% ipython --no-banner

In [1]: import numpy as np

In [2]: np.set_printoptions(suppress=True, linewidth=200)

In [3]: X = np.loadtxt("layer15.csv", delimiter=",")

In [4]: X
Out[4]: 
array([[3., 1., 2., 2.],
       [3., 1., 2., 3.],
       [0., 1., 0., 2.],
       [3., 1., 2., 3.]])

In [5]: # null space of dimension 1

In [6]: U, sig, Vh = np.linalg.svd(X)

In [7]: V = Vh[:(sig > 1e-8).sum()]

In [8]: rng = np.random.default_rng(33)

In [9]: x0 = X[0] + 3 * X[2] + rng.integers(2) * np.eye(4)[3]

In [10]: x0
Out[10]: array([3., 4., 2., 9.])

In [11]: np.round(V.T @ V, 4) + 0
Out[11]: 
array([[0.6923, 0.    , 0.4615, 0.    ],
       [0.    , 1.    , 0.    , 0.    ],
       [0.4615, 0.    , 0.3077, 0.    ],
       [0.    , 0.    , 0.    , 1.    ]])

In [12]: np.allclose(V.T @ V @ x0, x0)
Out[12]: True

In [13]: np.round(np.diag(V.T @ V), 4)
Out[13]: array([0.6923, 1.    , 0.3077, 1.    ])

In [14]: F = np.array([[4, 1, 2, 3], [3, 4, 1, 2], [2, 3, 4, 1], [1, 2, 3, 4]])

In [15]: F
Out[15]: 
array([[4, 1, 2, 3],
       [3, 4, 1, 2],
       [2, 3, 4, 1],
       [1, 2, 3, 4]])

In [16]: hat = np.triu(np.array([[1, -1, 1, 1], [-1, 0, 0, 2], [-2, -2, -2, 0], [2, 2, 1, 2]]), 1) + np.eye(4)

In [17]: other = hat @ F @ np.linalg.inv(hat)

In [18]: other
Out[18]: 
array([[  4.,   6.,   4., -10.],
       [  5.,  13.,   2., -21.],
       [  2.,   5.,   2., -11.],
       [  1.,   3.,   2.,  -3.]])

In [19]: print(hat @ F - F @ hat)
[[ 0.  5.  2. -3.]
 [ 2.  7.  3. -3.]
 [ 0.  2. -2. -8.]
 [ 0.  1. -1. -5.]]

In [20]: np.trace(other), np.trace(F)
Out[20]: (np.float64(16.0), np.int64(16))
